>>> import numpy as np
>>> np.set_printoptions(suppress=True, linewidth=200)
>>> A2 = np.array([[-2, -3], [2, 1]])
>>> feats = A2 + A2.T
>>> feats
array([[-4, -1],
       [-1,  2]])
>>> w, vecs = np.linalg.eigh(feats)
>>> x = np.array([4, 3])
>>> np.round(vecs * np.maximum(w, 0) @ vecs.T, 1)
array([[ 0.1, -0.3],
       [-0.3,  2.1]])
>>> x @ feats @ x
np.int64(-70)
>>> np.round(vecs * np.abs(w) @ vecs.T, 1)
array([[4.1, 0.3],
       [0.3, 2.2]])
>>> (np.sign(vecs[:, -1].round(6)) == np.sign(vecs[0, -1].round(6))).astype(int)
array([1, 0])
>>> w, vecs = np.linalg.eig(feats)
>>> np.round(np.sort(np.linalg.eigvals(feats @ feats)), 1)
array([ 4.7, 17.3])
>>> round(np.prod(w), 1)
np.float64(-9.0)
>>> np.round(feats @ vecs[:, 0] - w[0] * vecs[:, 0], 1) + 0
array([0., 0.])
>>> proj = np.triu(np.array([[1, 0], [2, 1]]), 1) + np.eye(2)
>>> A2 = proj @ feats @ np.linalg.inv(proj)
>>> np.round(np.poly(A2), 1)
array([ 1.,  2., -9.])
>>> A2
array([[-4., -1.],
       [-1.,  2.]])
>>> proj @ feats - feats @ proj
array([[0., 0.],
       [0., 0.]])
>>> np.round(np.linalg.det(A2), 1)
np.float64(-9.0)
>>> J = np.load("sample14.npy")
>>> J
array([[-1,  0, -2,  2],
       [ 1,  0, -1,  2],
       [ 0,  1, -2,  0],
       [ 0,  3, -1, -1],
       [-1,  1,  0, -3],
       [ 0,  3,  2, -1],
       [-2,  3,  0, -2],
       [-3,  5, -1,  0],
       [-1,  4, -2, -1],
       [ 0,  6, -2, -3],
       [-2,  8, -1, -2],
       [-2,  6, -3, -4],
       [-2,  6, -1, -4],
       [-2,  8, -1, -3],
       [-3,  9, -3, -3],
       [-1,  7, -1, -5],
       [-2,  9,  0, -7],
       [-2, 10,  0, -8],
       [-1,  9,  1, -7],
       [ 0, 10,  1, -8],
       [ 1, 12,  0, -9],
       [ 1, 13,  0, -8],
       [ 1, 14, -1, -7],
       [ 1, 15, -3, -7]])
>>> cen = J - J.mean(axis=0)
>>> vecs = np.linalg.svd(cen)[2][:1]
>>> A2 = cen - cen @ vecs.T @ vecs
>>> np.round((cen @ vecs.T).std(axis=0), 1)
array([5.2])
>>> np.linalg.norm(A2, axis=1).round(6).argmax()
np.int64(14)
>>> round(float(np.linalg.norm(A2) / np.linalg.norm(cen)), 1)
0.4
>>> u, r1 = J[21], J[2]
>>> u @ r1
np.int64(13)
>>> u @ u
np.int64(234)
>>> p = (u @ r1) / (u @ u) * u
>>> round(float(np.linalg.norm(u + r1) ** 2 + np.linalg.norm(u - r1) ** 2), 1)
478.0
>>> np.round(r1 - p, 1)
array([-0.1,  0.3, -2. ,  0.4])
>>> x = np.array([5, 3, 5, 3])
>>> rhs = J @ x
>>> np.round(np.linalg.pinv(J) @ J, 1) + 0
array([[1., 0., 0., 0.],
       [0., 1., 0., 0.],
       [0., 0., 1., 0.],
       [0., 0., 0., 1.]])
>>> np.round(np.linalg.lstsq(J, rhs)[0], 1)
array([5., 3., 5., 3.])
>>> np.round(np.linalg.solve(J.T @ J, J.T @ rhs), 1)
array([5., 3., 5., 3.])
>>> rng = np.random.default_rng(301)
>>> rhs = rhs + 0.3 * rng.normal(size=24)
>>> rhs.round(1)
array([ -8.9,   5.5,  -7.6,   0.7, -11. ,  15.5,  -6.8,  -5.1,  -6. ,  -1.2,   2.9, -19.1, -10.1,   0.2, -12. ,  -4.2,  -3.5,  -3.9,   6.3,  10.8,  14.2,  20. ,  20.8,  14.1])
>>> beta, *_ = np.linalg.lstsq(J, rhs)
>>> beta.round()
array([5., 3., 5., 3.])
>>> [round(float(np.linalg.norm(np.linalg.solve(J.T @ J + lam * np.eye(4), J.T @ rhs))), 2) for lam in (0, 1, 10, 100)]
[8.24, 7.95, 6.16, 2.22]
>>> C = J[[11, 14]].astype(float)
>>> for _ in range(5):
...     z = np.linalg.norm(J[:, None] - C, axis=-1).argmin(axis=1)
...     C = np.array([J[z == j].mean(axis=0) for j in range(2)])
... 
>>> z
array([0, 0, 0, 0, 0, 0, 0, 0, 0, 0, 0, 0, 0, 0, 1, 1, 1, 1, 1, 1, 1, 1, 1, 1])
>>> C.round(1)
array([[-1.1,  3.9, -1.1, -1.4],
       [-0.5, 10.8, -0.6, -6.9]])
>>> x = np.array([0, 1, -1, 2])
>>> np.sign((C @ x).round(6))
array([ 1., -1.])
>>> np.round(C @ x, 1)
array([ 2.1, -2.4])
>>> np.round((C * x).sum(axis=1), 1)
array([ 2.1, -2.4])
>>> np.round(C @ np.ones(4), 1)
array([0.3, 2.8])
>>> np.round(C * x, 1)
array([[ -0. ,   3.9,   1.1,  -2.9],
       [ -0. ,  10.8,   0.6, -13.8]])
>>> np.linalg.norm(C @ x) <= np.linalg.norm(C, 2) * np.linalg.norm(x) + 1e-9
np.True_
>>> W0 = np.load("data.npy")
>>> W0
array([[ 0,  5,  0,  0],
       [ 8,  0,  0,  0],
       [ 0, 15,  0,  0],
       [24,  0,  0,  0]])
>>> U, sig, Vt = np.linalg.svd(W0)
>>> np.argmax(sig[:-1] / (sig[1:] + 1e-6)) + 1
np.int64(2)
>>> sig.round(1)
array([25.3, 15.8,  0. ,  0. ])
>>> A2 = U[:, :2] @ np.diag(sig[:2]) @ Vt[:2]
>>> A2.round(1) + 0
array([[ 0.,  5.,  0.,  0.],
       [ 8.,  0.,  0.,  0.],
       [ 0., 15.,  0.,  0.],
       [24.,  0.,  0.,  0.]])
>>> np.round(np.abs(W0 - A2).max(), 1)
np.float64(0.0)
>>> np.allclose(W0[:-1].T @ np.linalg.lstsq(W0[:-1].T, W0[-1])[0], W0[-1])
True
>>> round(np.trace(np.linalg.pinv(W0) @ W0), 1)
np.float64(2.0)
>>> np.unique(W0.round(6), axis=0).shape
(4, 4)
>>> E = np.loadtxt("layer12.csv", delimiter=",")
>>> E
array([[-0.7,  0.8,  1.1, -1.4],
       [-0.2, -1.6,  1.7, -0.3],
       [-0.5,  1.1, -1.1, -1. ],
       [ 0.1, -1.9,  0.5,  0.3],
       [-1.1, -0.5,  0.6, -2.2],
       [-1.2,  0.1,  0.9, -2.4],
       [-0.1, -0.4, -0.7, -0.3],
       [ 1.5,  0.2, -0.3,  3. ],
       [-0.7, -0.3,  1.6, -1.5],
       [ 0.6, -0.1,  1. ,  1.3],
       [-0.7,  0.9,  2.3, -1.3],
       [-0.1,  0.3, -0.5, -0.1],
       [-0.6,  1.9, -0.2, -1.3],
       [-0.5,  0.3,  1.3, -1. ],
       [-0.1,  1.4, -0.1, -0.3],
       [ 0.3,  0.2,  0.7,  0.7],
       [ 0.3, -0.4, -0.3,  0.6],
       [ 0.2, -0.4, -2.3,  0.5],
       [ 0.4, -0.6,  0.7,  0.7],
       [ 0.9,  0.6, -0.6,  1.8],
       [ 0.1,  1. , -1.5,  0.1],
       [ 0.4,  0.5,  0.8,  0.8],
       [ 0.7, -0.2, -0.1,  1.2],
       [-0.8,  0. ,  0.6, -1.5],
       [ 1. ,  1.2, -1. ,  1.9],
       [ 0.2, -0.1, -0.4,  0.5],
       [-0.4,  0.4, -0.1, -0.7],
       [ 1.2, -0.6, -2.2,  2.2]])
>>> cen = (E - E.mean(axis=0)) / E.std(axis=0)
>>> np.round(cen.std(axis=0), 1)
array([1., 1., 1., 1.])
>>> beta = np.linalg.lstsq(np.delete(cen, 2, axis=1), cen[:, 2])[0]
>>> np.round(1 - np.var(cen[:, 2] - np.delete(cen, 2, axis=1) @ beta), 1)
np.float64(0.3)
>>> O, vecs = np.linalg.qr(E[:, :1])[0], np.linalg.qr(E[:, 1:])[0]
>>> sig = np.linalg.svd(O.T @ vecs, compute_uv=False)
>>> np.round(np.degrees(np.arccos(sig.clip(0, 1))), 1)
array([3.7])
>>> round(float(np.linalg.norm(O @ O.T - vecs @ vecs.T, 2)), 1)
1.0
>>> (sig > 0.9).sum()
np.int64(1)
>>> cen = E - E.mean(axis=0)
>>> U, sig, Vt = np.linalg.svd(cen, full_matrices=False)
>>> np.linalg.matrix_rank(cen)
np.int64(4)
>>> (np.sign(U[:, 0]) == np.sign(U[0, 0])).astype(int)
array([1, 1, 1, 0, 1, 1, 0, 0, 1, 0, 1, 0, 1, 1, 1, 0, 0, 0, 0, 0, 0, 0, 0, 1, 0, 0, 1, 0])
>>> np.round(sig ** 2 / (sig ** 2).sum(), 1) + 0
array([0.6, 0.2, 0.1, 0. ])
>>> np.abs(U[:, 0]).argmax()
np.int64(27)
>>> z = E[:, 3] > np.median(E[:, 3])
>>> u = E[z].mean(axis=0) - E[~z].mean(axis=0)
>>> u.round(1)
array([ 1.1, -0.4, -0.9,  2.2])
>>> A2 = E / np.sqrt((E ** 2).mean(axis=1, keepdims=True))
>>> np.round(np.linalg.norm(A2, axis=1), 1)
array([2., 2., 2., 2., 2., 2., 2., 2., 2., 2., 2., 2., 2., 2., 2., 2., 2., 2., 2., 2., 2., 2., 2., 2., 2., 2., 2., 2.])
>>> F = np.load("arr.npy")
>>> F
array([[ 4, 10,  2,  5],
       [-4, -2, -2, -1],
       [ 4, 10,  0,  0],
       [-4, -2,  0,  0]])
>>> O = F.astype(float).copy()
>>> for j in range(4):
...     O[:, j] -= O[:, :j] @ (O[:, :j].T @ O[:, j])
...     O[:, j] /= np.linalg.norm(O[:, j])
... 
>>> O.T @ F
array([[ 8., 12.,  2.,  3.],
       [ 0.,  8.,  0.,  2.],
       [ 0.,  0.,  2.,  3.],
       [ 0.,  0.,  0.,  2.]])
>>> np.count_nonzero(F)
np.int64(12)
>>> np.zeros(4, 4)
Traceback (most recent call last):
  File "<python-input-96>", line 1, in <module>
    np.zeros(4, 4)
    ~~~~~~~~^^^^^^
TypeError: Cannot interpret '4' as a data type
>>> round(float(np.abs(np.linalg.eigvals(F)).max()), 1)
7.7
>>> np.round(np.sort(np.abs(np.linalg.eigvals(F))), 1)
array([2.1, 2.1, 7.7, 7.7])
>>> round(float(np.linalg.det(F)), 1)
256.0
>>> z = rng.permutation(4)
>>> z
array([1, 2, 3, 0])
>>> A2 = F[z][:, z]
>>> np.trace(A2)
np.int64(2)
>>> np.allclose(A2, F)
False
>>> data = np.loadtxt("test4.csv", delimiter=",")
>>> data
array([[ -3.,  -3.,  -6.,  -6.],
       [ -5.,  -1., -10.,  -2.],
       [ -6.,  -6.,   0.,   0.],
       [-10.,  -2.,   0.,   0.]])
>>> u, r1 = data[1], data[2]
>>> u @ u
np.float64(130.0)
>>> u @ r1
np.float64(36.0)
>>> p = (u @ r1) / (u @ u) * u
>>> round(float((r1 - p) @ u), 1)
-0.0
>>> round(np.linalg.norm(u + r1) ** 2 + np.linalg.norm(u - r1) ** 2, 1)
np.float64(404.0)
>>> np.linalg.matrix_rank(np.outer(u, r1))
np.int64(1)
>>> np.outer(u, r1)
array([[30., 30., -0., -0.],
       [ 6.,  6., -0., -0.],
       [60., 60., -0., -0.],
       [12., 12., -0., -0.]])
>>> np.round(r1 - p, 1)
array([-4.6, -5.7,  2.8,  0.6])
>>> A2 = np.array([[8, 7, 8], [2, 2, 2]])
>>> C = np.kron(A2, data)
>>> C.shape
(8, 12)
>>> round(float(np.linalg.norm(C, 2)), 1), round(float(np.linalg.norm(A2, 2) * np.linalg.norm(data, 2)), 1)
(223.9, 223.9)
>>> T = np.stack([data, -2 * data, data[::-1]])
>>> T.shape
(3, 4, 4)
>>> T.sum(axis=0)
array([[ -7.,   1.,   6.,   6.],
       [ -1.,  -5.,  10.,   2.],
       [  1.,   5., -10.,  -2.],
       [  7.,  -1.,  -6.,  -6.]])
>>> np.einsum("bij,cij->bc", T, T)
array([[ 396., -792.,  144.],
       [-792., 1584., -288.],
       [ 144., -288.,  396.]])
>>> np.linalg.matrix_rank(T)
array([4, 4, 4])
>>> (T @ data.T).shape
(3, 4, 4)
>>> np.round(np.linalg.norm(T, axis=(1, 2)), 1)
array([19.9, 39.8, 19.9])
>>> O, _ = np.linalg.qr(np.array([[-0.1, 0.3, -0.4, -2.5, 0.6],
...     [-0.3, 1.6, -1.1, 0.6, -0.8],
...     [-0.3, -1.2, 0.3, 0.5, 1.0],
...     [-0.9, -0.2, 0.8, -0.9, 0.4],
...     [2.7, 0.9, 0.6, -0.6, 0.8]]))
>>> w = np.array([-2, 4, -1, 5, -3])
>>> X = O @ np.diag(w) @ O.T
>>> X.round(1) + 0
array([[ 4.6, -0.8, -1. ,  0.7,  0.3],
       [-0.8,  2.3, -2.9, -0.3,  0. ],
       [-1. , -2.9, -0.8, -0.6, -0.4],
       [ 0.7, -0.3, -0.6, -1.1,  0.2],
       [ 0.3,  0. , -0.4,  0.2, -2. ]])
>>> w, vecs = np.linalg.eigh(X)
>>> np.round(np.linalg.eigvalsh(X @ X), 1)
array([ 1.,  4.,  9., 16., 25.])
>>> w.round(1)
array([-3., -2., -1.,  4.,  5.])
>>> (w > 1e-8).sum(), (w < -1e-8).sum()
(np.int64(2), np.int64(3))
>>> u = np.array([1, 5, 3, -4, 3])
>>> A2 = X + np.outer(u, np.eye(5)[4])
>>> np.round(np.linalg.det(A2) / np.linalg.det(X), 1), round(1 + np.linalg.solve(X, u)[4], 1)
(np.float64(0.3), np.float64(0.3))
>>> A2.round(1) + 0
array([[ 4.6, -0.8, -1. ,  0.7,  1.3],
       [-0.8,  2.3, -2.9, -0.3,  5. ],
       [-1. , -2.9, -0.8, -0.6,  2.6],
       [ 0.7, -0.3, -0.6, -1.1, -3.8],
       [ 0.3,  0. , -0.4,  0.2,  1. ]])
>>> np.linalg.matrix_rank(np.linalg.inv(A2) - np.linalg.inv(X), tol=1e-8)
np.int64(1)
>>> M = np.load("dump.npy")
>>> M
array([[ 1.1, -2. ,  2. ],
       [ 2. ,  2.1, -1. ],
       [ 1. , -2. ,  2.1]])
>>> np.argsort(-np.linalg.norm(M, axis=0).round(6), kind="stable")[:3]
array([1, 2, 0])
>>> [round(float(x), 1) for x in np.linalg.svd(M, compute_uv=False)[:3]]
[4.6, 2.6, 0.1]
>>> round(np.log10(np.linalg.cond(M)))
2
>>> np.linalg.matrix_rank(M, rtol=0.1)
np.int64(2)
>>> A2 = M / np.linalg.norm(M, axis=1, keepdims=True)
>>> gram = A2 @ A2.T
>>> gram[1].round(1)
array([-0.4,  1. , -0.5])
>>> gram.round(1)
array([[ 1. , -0.4,  1. ],
       [-0.4,  1. , -0.5],
       [ 1. , -0.5,  1. ]])
>>> (np.abs(gram) > 0.9).astype(int)
array([[1, 0, 1],
       [0, 1, 0],
       [1, 0, 1]])
